$ ipython --no-banner

In [1]: import numpy as np

In [2]: np.set_printoptions(precision=2, suppress=True, linewidth=100)

In [3]: def tidy(a):
   ...:     return np.round(a, 2) + 0
   ...: 

In [4]: m1 = np.load("sample19.npy")

In [5]: m1
Out[5]: 
array([[ 0,  0,  0,  0, -4,  0,  0,  0],
       [ 0,  1, -9,  0,  0,  0, -5,  0],
       [ 5,  0, -3,  0,  0,  0,  0,  0],
       [ 0,  0,  0,  0,  0,  0,  0,  0]])

In [6]: Uu, sig, Vh = np.linalg.svd(m1)

In [7]: V = Vh[:(sig > 1e-8).sum()]

In [8]: rng = np.random.default_rng(80)

In [9]: x0 = m1[1] + 3 * m1[3] + rng.integers(2) * np.eye(8)[6]

In [10]: x0
Out[10]: array([ 0.,  1., -9.,  0.,  0.,  0., -4.,  0.])

In [11]: np.allclose(V.T @ V @ x0, x0)
Out[11]: False

In [12]: tidy(np.linalg.norm(x0 - V.T @ V @ x0))
Out[12]: np.float64(0.84)

In [13]: tidy(V.T @ V)
Out[13]: 
array([[ 0.92, -0.05, -0.13,  0.  ,  0.  ,  0.  ,  0.23,  0.  ],
       [-0.05,  0.01, -0.08,  0.  ,  0.  ,  0.  , -0.06,  0.  ],
       [-0.13, -0.08,  0.78,  0.  ,  0.  ,  0.  ,  0.39,  0.  ],
       [ 0.  ,  0.  ,  0.  ,  0.  ,  0.  ,  0.  ,  0.  ,  0.  ],
       [ 0.  ,  0.  ,  0.  ,  0.  ,  1.  ,  0.  ,  0.  ,  0.  ],
       [ 0.  ,  0.  ,  0.  ,  0.  ,  0.  ,  0.  ,  0.  ,  0.  ],
       [ 0.23, -0.06,  0.39,  0.  ,  0.  ,  0.  ,  0.29,  0.  ],
       [ 0.  ,  0.  ,  0.  ,  0.  ,  0.  ,  0.  ,  0.  ,  0.  ]])

In [14]: np.linalg.matrix_rank(np.vstack([m1, x0]))
Out[14]: np.int64(4)

In [15]: rk = np.linalg.matrix_rank(m1)

In [16]: rk
Out[16]: np.int64(3)

In [17]: ns = np.linalg.svd(m1)[2][rk:].T

In [18]: tidy(ns @ ns.T)
Out[18]: 
array([[ 0.08,  0.05,  0.13,  0.  ,  0.  ,  0.  , -0.23,  0.  ],
       [ 0.05,  0.99,  0.08,  0.  ,  0.  ,  0.  ,  0.06,  0.  ],
       [ 0.13,  0.08,  0.22,  0.  ,  0.  ,  0.  , -0.39,  0.  ],
       [ 0.  ,  0.  ,  0.  ,  1.  ,  0.  ,  0.  ,  0.  ,  0.  ],
       [ 0.  ,  0.  ,  0.  ,  0.  ,  0.  ,  0.  ,  0.  ,  0.  ],
       [ 0.  ,  0.  ,  0.  ,  0.  ,  0.  ,  1.  ,  0.  ,  0.  ],
       [-0.23,  0.06, -0.39,  0.  ,  0.  ,  0.  ,  0.71,  0.  ],
       [ 0.  ,  0.  ,  0.  ,  0.  ,  0.  ,  0.  ,  0.  ,  1.  ]])

In [19]: tidy(m1 @ ns)
Out[19]: 
array([[0., 0., 0., 0., 0.],
       [0., 0., 0., 0., 0.],
       [0., 0., 0., 0., 0.],
       [0., 0., 0., 0., 0.]])

In [20]: [int(np.linalg.matrix_rank(m1[:, :j + 1])) for j in range(8)]
Out[20]: [1, 2, 2, 2, 3, 3, 3, 3]

In [21]: X = np.load("a.npy")

In [22]: X
Out[22]: 
array([[-0.57,  3.18,  0.33, -2.52,  0.51],
       [ 1.58,  1.69, -0.92, -2.02,  1.53],
       [-1.39,  3.91, -0.18, -4.29,  1.2 ],
       [ 0.02,  0.01, -0.01,  0.04, -0.01],
       [-0.79,  0.73, -0.5 , -1.8 ,  0.65],
       [-1.79,  2.69,  0.52, -2.41,  0.13],
       [ 0.03,  0.01,  0.02,  0.01,  0.02],
       [ 0.39,  1.19, -0.69, -1.91,  1.1 ],
       [ 0.61,  3.69,  0.09, -2.62,  0.89],
       [-2.12,  2.4 , -0.53, -3.88,  1.12],
       [-0.42,  1.92, -1.22, -3.71,  1.79],
       [ 0.6 ,  3.69,  0.09, -2.54,  0.93],
       [ 1.93,  2.  ,  0.16, -0.53,  0.52],
       [ 1.58,  1.71, -0.88, -2.01,  1.52],
       [-1.76,  2.71,  0.52, -2.4 ,  0.08],
       [ 1.87,  2.  ,  0.12, -0.48,  0.47],
       [-0.76,  0.71, -0.49, -1.8 ,  0.71],
       [-0.81,  0.71, -0.49, -1.81,  0.65],
       [ 0.59,  3.69,  0.08, -2.59,  0.86]])

In [23]: Uu, sig, Vh = np.linalg.svd(X)

In [24]: tidy(sig)
Out[24]: array([14.79,  5.6 ,  3.77,  0.11,  0.1 ])

In [25]: np.argmax(sig[:-1] / (sig[1:] + 1e-6)) + 1
Out[25]: np.int64(3)

In [26]: B = Uu[:, :3] @ np.diag(sig[:3]) @ Vh[:3]

In [27]: np.linalg.matrix_rank(B)
Out[27]: np.int64(3)

In [28]: tidy(np.linalg.norm(X - B, 2)), tidy(sig[3])
Out[28]: (np.float64(0.11), np.float64(0.11))

In [29]: K = np.loadtxt("m.csv", delimiter=",")

In [30]: K
Out[30]: 
array([[  2.97,  -8.33,   0.8 ,  -0.73,  11.6 ,  -4.78,   6.57],
       [ -7.44, -21.08,   2.29,  -0.87,  27.02, -13.15,   1.66],
       [ 17.99,   6.66,  -0.86,  -1.02,  -6.49,   5.38,  14.85],
       [  6.07,  16.27,  -1.8 ,   0.6 , -20.89,  10.14,  -1.08],
       [  4.54,  20.43,  -2.15,   0.91, -26.53,  12.55,  -4.36],
       [ -4.47,  21.65,  -2.18,   1.86, -29.4 ,  12.58, -13.83],
       [-16.44,   4.12,  -0.21,   1.64,  -7.86,   1.11, -18.08],
       [  7.4 ,  14.99,  -1.7 ,   0.36, -18.99,   9.65,   0.93],
       [  0.02,  15.06,  -1.49,   0.98, -20.  ,   9.02,  -6.54],
       [ 18.05,  -5.43,   0.36,  -1.86,   9.64,  -1.89,  20.12],
       [ -0.03, -21.03,   2.28,  -1.38,  27.97, -12.6 ,   9.08],
       [  5.99,  19.21,  -2.06,   0.81, -24.94,  12.03,  -2.36],
       [  6.06,  13.2 ,  -1.39,   0.37, -16.86,   8.43,   0.23],
       [  7.52,  21.03,  -2.21,   0.79, -26.99,  13.05,  -1.68],
       [ -8.96, -10.77,   1.24,   0.07,  13.13,  -7.18,  -4.11],
       [-13.55,  -4.29,   0.61,   0.91,   3.8 ,  -3.51, -11.28],
       [ 12.09,  11.41,  -1.32,  -0.2 , -13.61,   7.91,   6.86],
       [  7.47,   0.06,  -0.02,  -0.53,   0.97,   0.49,   7.33],
       [-11.99, -11.39,   1.24,   0.2 ,  13.48,  -7.84,  -6.99],
       [ -4.44,   9.6 ,  -0.9 ,   1.01, -13.37,   5.47,  -8.67],
       [-11.99,   0.48,   0.17,   1.09,  -2.45,  -0.66, -12.08],
       [-15.01, -14.95,   1.75,   0.18,  18.02, -10.15,  -8.33],
       [ 22.53,   8.95,  -1.31,  -1.28,  -8.93,   7.14,  18.35]])

In [31]: z = K[:, 2] > np.median(K[:, 2])

In [32]: u = K[z].mean(axis=0) - K[~z].mean(axis=0)

In [33]: tidy(u)
Out[33]: array([-11.95, -23.29,   2.57,  -0.55,  29.4 , -14.91,  -1.69])

In [34]: np.argsort(-np.abs(u).round(6), kind="stable")
Out[34]: array([4, 1, 5, 0, 2, 6, 3])
